$ python -q
>>> import numpy as np
>>> from numpy import linalg as LA
>>> np.set_printoptions(precision=2, suppress=True, linewidth=200, legacy="1.25")
>>> W0 = np.load("out17.npy")
>>> W0
array([[ 0,  2, -4, -3, -3, -1],
       [-2,  0, -1,  1,  2, -3],
       [ 4,  1,  0,  1, -5,  2],
       [ 3, -1, -1,  0, -2,  1],
       [ 3, -2,  5,  2,  0,  1],
       [ 1,  3, -2, -1, -1,  0]])
>>> # skew, so no eigenvalue has a real part
>>> x0 = np.array([0, 0, 3, 1, 0, 3])
>>> y = W0 @ x0
>>> coef, lr = np.zeros(6), 1 / LA.norm(W0, 2) ** 2
>>> for i in range(150):
...     coef -= lr * W0.T @ (W0 @ coef - y)
...     if i % 50 == 0: print(i, round(LA.norm(W0 @ coef - y), 2))
... 
0 5.91
50 0.5
100 0.12
>>> round(float(LA.cond(W0)), 2)
5.99
>>> coef.round(2) + 0
array([0.01, 0.  , 3.  , 0.99, 0.01, 2.99])
>>> W1 = np.array([[2, 2, -4],
...     [2, 0, -5],
...     [5, 5, 4],
...     [-3, 4, 4],
...     [4, -1, -5],
...     [-3, 2, -4]])
>>> coef = np.array([1, -2, -2])
>>> hid = np.maximum(W0 @ W1 + coef, 0)
>>> (hid > 0).astype(int)
array([[0, 0, 0],
       [1, 0, 1],
       [0, 1, 0],
       [0, 1, 0],
       [1, 1, 1],
       [0, 0, 0]])
>>> LA.matrix_rank(hid)
3
>>> (hid > 0).mean(axis=0)
array([0.33, 0.5 , 0.33])
>>> C = np.array([[0, 1], [2, 0], [2, 2]])
>>> W1 @ C
array([[ -4,  -6],
       [-10,  -8],
       [ 18,  13],
       [ 16,   5],
       [-12,  -6],
       [ -4, -11]])
>>> (hid @ C).round(6).argmax(axis=1)
array([0, 1, 0, 0, 0, 0])
>>> hid @ C
array([[  0,   0],
       [ 16,  22],
       [ 38,   0],
       [  6,   0],
       [118,  59],
       [  0,   0]])
>>> A2 = np.array([[-6, -4], [-4, 0], [-9, 2], [-1, 9], [7, -2], [-8, 0]])
>>> A2 @ W0
Traceback (most recent call last):
  File "<python-input-23>", line 1, in <module>
    A2 @ W0
    ~~~^~~~
ValueError: matmul: Input operand 1 has a mismatch in its core dimension 0, with gufunc signature (n?,k),(k,m?)->(n?,m?) (size 6 is different from 2)
>>> np.einsum("ik,kj->ji", W0, A2)
array([[ 18,  58, -80, -27, -65,  -6],
       [-29,  11,   3, -10,  16, -15]])
>>> np.einsum("ij,ij->i", W0, W0)
array([39, 19, 47, 16, 43, 16])
>>> J = np.load("arr.npy")
>>> J
array([[-3.,  1.,  0.,  0.],
       [ 0., -3.,  1.,  0.],
       [ 0.,  0., -3.,  1.],
       [ 0.,  0.,  0., -3.]])
>>> # triangular, det is the product of the diagonal
>>> def softmax(z):
...     e = np.exp(z - z.max(axis=-1, keepdims=True))
...     return e / e.sum(axis=-1, keepdims=True)
... 
>>> softmax(J[3])
array([0.33, 0.33, 0.33, 0.02])
>>> softmax(J).sum(axis=1)
array([1., 1., 1., 1.])
>>> scores = J @ J.T / np.sqrt(4)
>>> np.round(softmax(scores), 2) + 0
array([[0.99, 0.  , 0.01, 0.01],
       [0.  , 0.99, 0.  , 0.01],
       [0.01, 0.  , 0.99, 0.  ],
       [0.01, 0.01, 0.  , 0.98]])
>>> np.round(softmax(scores)[3] @ J, 2) + 0
array([-0.03, -0.02,  0.  , -2.93])
>>> F = np.load("data.npy")
>>> F
array([[ 2,  1,  1,  2,  2,  1],
       [ 2, 40,  2,  0,  1,  1],
       [ 0,  1,  2,  0,  2,  0],
       [ 2,  1,  1,  0,  2,  1],
       [ 1,  0,  1,  0,  0,  2],
       [ 0,  1,  0,  0,  2, 21]])
>>> round(float(LA.norm(F[1], 1)), 2), np.round(LA.norm(F[1], np.inf), 2)
(46.0, 40.0)
>>> LA.norm(F, axis=1)
array([ 3.87, 40.12,  3.  ,  3.32,  2.45, 21.12])
>>> round(LA.norm(F) ** 2 / LA.norm(F, 2) ** 2, 2)
1.3
>>> F[1] @ F[2]
46
>>> round(LA.norm(F, "nuc"), 2)
70.56
>>> np.round(LA.norm(F[1] - F[2]), 2)
39.08
>>> Q, R = LA.qr(F)
>>> Q.shape, R.shape
((6, 6), (6, 6))
>>> np.round(Q @ R, 2) + 0
array([[ 2.,  1.,  1.,  2.,  2.,  1.],
       [ 2., 40.,  2.,  0.,  1.,  1.],
       [ 0.,  1.,  2.,  0.,  2.,  0.],
       [ 2.,  1.,  1.,  0.,  2.,  1.],
       [ 1.,  0.,  1.,  0.,  0.,  2.],
       [ 0.,  1.,  0.,  0.,  2., 21.]])
>>> np.abs(np.diag(R))
array([ 3.61, 32.58,  2.03,  1.49,  2.43, 12.6 ])
>>> np.trace(Q @ Q.T)
6.0
>>> x0 = np.array([8, 6, 4, 3, 8, 4])
>>> y = F @ x0
>>> coef, lr = np.zeros(6), 1 / LA.norm(F, 2) ** 2
>>> for i in range(50):
...     coef -= lr * F.T @ (F @ coef - y)
...     if i % 10 == 0: print(i, round(LA.norm(F @ coef - y), 2))
... 
0 87.91
10 46.78
20 40.5
30 35.13
40 30.48
>>> round(LA.cond(F), 2)
40.87
>>> f = np.array([1, 3])
>>> np.polyval(f, F[3])
array([5, 4, 4, 3, 5, 4])
>>> np.correlate(F[3], F[0], "full")
array([ 2,  5,  7,  6,  7, 11,  9,  6,  3,  5,  2])
>>> np.convolve(F[3], f)
array([2, 7, 4, 3, 2, 7, 3])
>>> np.array([np.convolve(row, f, "same") for row in F])
array([[  2,   7,   4,   5,   8,   7],
       [  2,  46, 122,   6,   1,   4],
       [  0,   1,   5,   6,   2,   6],
       [  2,   7,   4,   3,   2,   7],
       [  1,   3,   1,   3,   0,   2],
       [  0,   1,   3,   0,   2,  27]])
>>> np.allclose(F @ F.T, F.T @ F)
False
>>> (F + F.T) / 2
array([[ 2. ,  1.5,  0.5,  2. ,  1.5,  0.5],
       [ 1.5, 40. ,  1.5,  0.5,  0.5,  1. ],
       [ 0.5,  1.5,  2. ,  0.5,  1.5,  0. ],
       [ 2. ,  0.5,  0.5,  0. ,  1. ,  0.5],
       [ 1.5,  0.5,  1.5,  1. ,  0. ,  2. ],
       [ 0.5,  1. ,  0. ,  0.5,  2. , 21. ]])
>>> F @ F
array([[  12,   46,   10,    4,   13,   30],
       [  85, 1605,   87,    4,   50,   65],
       [   4,   42,    8,    0,    5,    5],
       [   8,   44,    8,    4,    9,   28],
       [   2,    4,    3,    2,    8,   43],
       [   4,   61,    4,    0,   43,  446]])
>>> F.inv()
Traceback (most recent call last):
  File "<python-input-61>", line 1, in <module>
    F.inv()
    ^^^^^
AttributeError: 'numpy.ndarray' object has no attribute 'inv'
>>> (F - F.T) / 2
array([[ 0. , -0.5,  0.5,  0. ,  0.5,  0.5],
       [ 0.5,  0. ,  0.5, -0.5,  0.5,  0. ],
       [-0.5, -0.5,  0. , -0.5,  0.5,  0. ],
       [ 0. ,  0.5,  0.5,  0. ,  1. ,  0.5],
       [-0.5, -0.5, -0.5, -1. ,  0. ,  0. ],
       [-0.5,  0. ,  0. , -0.5,  0. ,  0. ]])
>>> LA.determinant(F)
Traceback (most recent call last):
  File "<python-input-63>", line 1, in <module>
    LA.determinant(F)
    ^^^^^^^^^^^^^^
AttributeError: module 'numpy.linalg' has no attribute 'determinant'
>>> np.round(np.abs(LA.eigvals(F)).max(), 2)
40.17
>>> M = np.load("x.npy")
>>> M
array([[  0.5,  -0.3,  -0.1,  10. ],
       [  1.9,   1. ,  -0.5,   8. ],
       [  1.5,  -0.1,  -0.4, -34. ]])
>>> [round(float(x), 2) for x in LA.svd(M, compute_uv=False)[:3]]
[36.34, 2.53, 0.63]
>>> LA.matrix_rank(M, rtol=0.1)
1
>>> LA.cond(M) > 100
False
>>> round(float(LA.norm(M, 2) / LA.norm(M)), 2)
1.0
>>> Uu, sig, Vh = LA.svd(M)
>>> sig
array([36.34,  2.53,  0.63])
>>> A2 = Uu[:, :1] @ np.diag(sig[:1]) @ Vh[:1]
>>> round(LA.norm(M - A2, 2), 2), np.round(sig[1], 2)
(2.53, 2.53)
>>> round(float(LA.norm(M - A2) / LA.norm(M)), 2)
0.07
>>> A2
array([[ -0.23,   0.06,   0.07,   9.98],
       [ -0.19,   0.05,   0.05,   7.95],
       [  0.8 ,  -0.22,  -0.22, -34.02]])
>>> f, r1 = M[1], M[0]
>>> f @ f
68.86
>>> pr = (f @ r1) / (f @ f) * f
>>> r1 - pr
array([-1.73, -1.47,  0.49,  0.62])
>>> K = np.loadtxt("w.csv", delimiter=",")
>>> K
array([[-0.42,  5.12, 14.81,  3.1 , 25.96],
       [-1.5 ,  6.43, 16.21,  6.12, 24.84],
       [-0.16,  4.4 , 16.35,  5.69, 26.41],
       [ 0.09,  5.89, 16.01,  4.9 , 24.88],
       [ 1.19,  5.73, 14.67,  5.41, 24.81],
       [ 0.3 ,  2.75, 15.22,  5.52, 22.66],
       [-0.78,  4.56, 15.35,  3.84, 26.44],
       [-0.97,  5.98, 14.54,  4.45, 25.8 ],
       [-0.13,  3.82, 16.37,  6.16, 26.21],
       [ 0.71,  4.69, 14.01,  6.08, 24.65],
       [-1.66,  4.22, 13.27,  6.18, 25.66],
       [ 0.97,  4.58, 14.91,  5.3 , 26.58],
       [ 2.1 ,  4.28, 16.99,  6.25, 22.64],
       [ 0.32,  5.81, 14.08,  4.07, 24.47],
       [-0.12,  4.39, 16.59,  4.45, 25.43],
       [-0.66,  4.28, 15.55,  5.61, 23.97],
       [ 1.38,  4.25, 14.39,  5.41, 24.15],
       [-0.39,  3.88, 15.49,  5.55, 26.12],
       [-0.96,  4.72, 14.04,  3.44, 25.19],
       [-1.18,  5.  , 15.57,  2.56, 25.15],
       [ 0.43,  4.35, 16.46,  3.71, 25.73],
       [ 1.57,  6.58, 15.35,  4.15, 26.27],
       [ 0.58,  5.58, 14.74,  5.21, 23.99],
       [-1.39,  5.35, 14.21,  4.4 , 24.24]])
>>> M.ravel(order="F")
array([  0.5,   1.9,   1.5,  -0.3,   1. ,  -0.1,  -0.1,  -0.5,  -0.4,  10. ,   8. , -34. ])
>>> M.reshape(2, -1)
array([[  0.5,  -0.3,  -0.1,  10. ,   1.9,   1. ],
       [ -0.5,   8. ,   1.5,  -0.1,  -0.4, -34. ]])
>>> blk = M.reshape(3, 2, -1)
>>> np.einsum("ihd,ihd->ih", blk, blk)
array([[   0.34,  100.01],
       [   4.61,   64.25],
       [   2.26, 1156.16]])
>>> blk[:, 0]
array([[ 0.5, -0.3],
       [ 1.9,  1. ],
       [ 1.5, -0.1]])
>>> blk.shape
(3, 2, 2)
>>> np.swapaxes(blk, 1, 2)[1]
array([[ 1.9, -0.5],
       [ 1. ,  8. ]])
>>> np.einsum("ihd,jhd->hij", blk, blk).shape
(2, 3, 3)
>>> blk.transpose(1, 0, 2)
array([[[  0.5,  -0.3],
        [  1.9,   1. ],
        [  1.5,  -0.1]],

       [[ -0.1,  10. ],
        [ -0.5,   8. ],
        [ -0.4, -34. ]]])
>>> np.round(softmax(K[0]), 2) + 0
array([0., 0., 0., 0., 1.])
>>> scores = K @ K.T / np.sqrt(5)
>>> softmax(scores).round(6).argmax(axis=1)
array([2, 2, 2, 2, 2, 2, 2, 2, 2, 2, 2, 2, 2, 2, 2, 2, 2, 2, 2, 2, 2, 2, 2, 2])
>>> softmax(scores)[0] @ K
array([-0.15,  4.38, 16.35,  5.71, 26.4 ])
>>> cen = (K - K.mean(axis=0)) / K.std(axis=0)
>>> cen.std(axis=0)
array([1., 1., 1., 1., 1.])
>>> np.argwhere(np.abs(cen) > 2)
array([[ 5,  1],
       [ 5,  4],
       [10,  2],
       [12,  0],
       [12,  4],
       [19,  3]])
>>> coef = LA.lstsq(np.delete(cen, 4, axis=1), cen[:, 4])[0]
>>> np.abs(coef).argmax()
0
>>> round(1 - np.var(cen[:, 4] - np.delete(cen, 4, axis=1) @ coef), 2)
0.14
>>> coef
array([-0.23,  0.12,  0.11, -0.2 ])
>>> mat = np.load("m.npy")
>>> mat
array([[ 6., 18.,  2.,  0.],
       [18., 83.,  9.,  0.],
       [ 2.,  9.,  3.,  0.],
       [ 0.,  0.,  0.,  2.]])
>>> LA.cond(mat) > 100
False
>>> Uu, sig, Vh = LA.svd(mat)
>>> np.argmax(sig[:-1] / (sig[1:] + 1e-6)) + 1
1
>>> A2 = Uu[:, :1] @ np.diag(sig[:1]) @ Vh[:1]
>>> A2
array([[ 4.09, 18.42,  2.05,  0.  ],
       [18.42, 82.88,  9.21,  0.  ],
       [ 2.05,  9.21,  1.02,  0.  ],
       [ 0.  ,  0.  ,  0.  ,  0.  ]])
>>> np.round(LA.eigvals(A2), 2) + 0
array([88.,  0.,  0.,  0.])
>>> round(float(LA.det(A2.T)), 2)
0.0
>>> np.kron(np.eye(2, dtype=int), A2)
array([[ 4.09, 18.42,  2.05,  0.  ,  0.  ,  0.  ,  0.  ,  0.  ],
       [18.42, 82.88,  9.21,  0.  ,  0.  ,  0.  ,  0.  ,  0.  ],
       [ 2.05,  9.21,  1.02,  0.  ,  0.  ,  0.  ,  0.  ,  0.  ],
       [ 0.  ,  0.  ,  0.  ,  0.  ,  0.  ,  0.  ,  0.  ,  0.  ],
       [ 0.  ,  0.  ,  0.  ,  0.  ,  4.09, 18.42,  2.05,  0.  ],
       [ 0.  ,  0.  ,  0.  ,  0.  , 18.42, 82.88,  9.21,  0.  ],
       [ 0.  ,  0.  ,  0.  ,  0.  ,  2.05,  9.21,  1.02,  0.  ],
       [ 0.  ,  0.  ,  0.  ,  0.  ,  0.  ,  0.  ,  0.  ,  0.  ]])
>>> np.round(np.poly(A2), 2) + 0
array([  1., -88.,   0.,   0.,   0.])
>>> ev, vecs = LA.eigh(mat)
>>> x0 = np.array([5, 8, -3, 1])
>>> x0 @ mat @ x0
6439.0
>>> np.abs(mat).sum(axis=1).max(), np.abs(ev).max()
(110.0, 88.0)
>>> Lm = LA.cholesky(mat)
>>> round(np.prod(np.diag(Lm)) ** 2, 2), round(float(LA.det(mat)), 2)
(704.0, 704.0)
>>> mat / np.sqrt(np.outer(np.diag(mat), np.diag(mat)))
array([[1.  , 0.81, 0.47, 0.  ],
       [0.81, 1.  , 0.57, 0.  ],
       [0.47, 0.57, 1.  , 0.  ],
       [0.  , 0.  , 0.  , 1.  ]])
>>> E = np.array([[2, 2, 2], [2, 2, 2], [2, 2, 2]])
>>> ev, vecs = LA.eigh(E)
>>> np.round(vecs.T @ E @ vecs, 2) + 0
array([[0., 0., 0.],
       [0., 0., 0.],
       [0., 0., 6.]])
>>> np.unique(ev.round(6) + 0, return_counts=True)[1]
array([2, 1])
>>> np.abs(vecs[:, -1]).round(6).argmax()
0
>>> np.abs(vecs[:, -1])
array([0.58, 0.58, 0.58])
>>> np.round(vecs.T @ vecs, 2) + 0
array([[1., 0., 0.],
       [0., 1., 0.],
       [0., 0., 1.]])
>>> Uu, sig, Vh = LA.svd(E)
>>> sig.round(2) + 0
array([6., 0., 0.])
>>> A2 = Uu[:, :1] @ np.diag(sig[:1]) @ Vh[:1]
>>> LA.matrix_rank(A2)
1
>>> A2
array([[2., 2., 2.],
       [2., 2., 2.],
       [2., 2., 2.]])
>>> LA.matrix_rank(E, rtol=0.05)
1
>>> round(LA.norm(E - A2) / LA.norm(E), 2)
0.0
>>> gram = E.T @ E
>>> np.round(LA.eigvalsh(gram)[::-1], 2) + 0
array([36.,  0.,  0.])
>>> np.diag(gram)
array([12, 12, 12])
>>> gram
array([[12, 12, 12],
       [12, 12, 12],
       [12, 12, 12]])
>>> (E @ E.T).shape
(3, 3)
>>> np.allclose(gram, gram.T)
True
>>> round(np.trace(LA.pinv(E) @ E), 2)
1.0
>>> np.abs(np.diag(LA.qr(E)[1])) > 1e-9
array([ True, False, False])
>>> np.allclose(E[:-1].T @ LA.lstsq(E[:-1].T, E[-1])[0], E[-1])
True
>>> A2 = np.array([[-1, 1, 2], [-1, -1, -1], [1, -1, 0]])
>>> feats = np.triu(A2)
>>> feats
array([[-1,  1,  2],
       [ 0, -1, -1],
       [ 0,  0,  0]])
>>> # triangular, det is the product of the diagonal
>>> np.poly(feats)
array([1., 2., 1., 0.])
>>> np.kron(np.eye(2, dtype=int), feats)
array([[-1,  1,  2,  0,  0,  0],
       [ 0, -1, -1,  0,  0,  0],
       [ 0,  0,  0,  0,  0,  0],
       [ 0,  0,  0, -1,  1,  2],
       [ 0,  0,  0,  0, -1, -1],
       [ 0,  0,  0,  0,  0,  0]])
>>> round(float(LA.det(feats.T)), 2)
0.0
>>> np.round(LA.det(2 * feats), 2), round(float(LA.det(feats)), 2)
(0.0, 0.0)
>>> np.einsum("ii->", feats)
-2
>>> hat = np.triu(np.array([[-2, 3, 2], [5, -5, 0], [-4, 5, -1]]), 1) + np.eye(3)
>>> A2 = hat @ feats @ LA.inv(hat)
>>> A2
array([[-1.,  1.,  1.],
       [ 0., -1., -1.],
       [ 0.,  0.,  0.]])
>>> hat @ feats - feats @ hat
array([[ 0.,  0., -1.],
       [ 0.,  0.,  0.],
       [ 0.,  0.,  0.]])
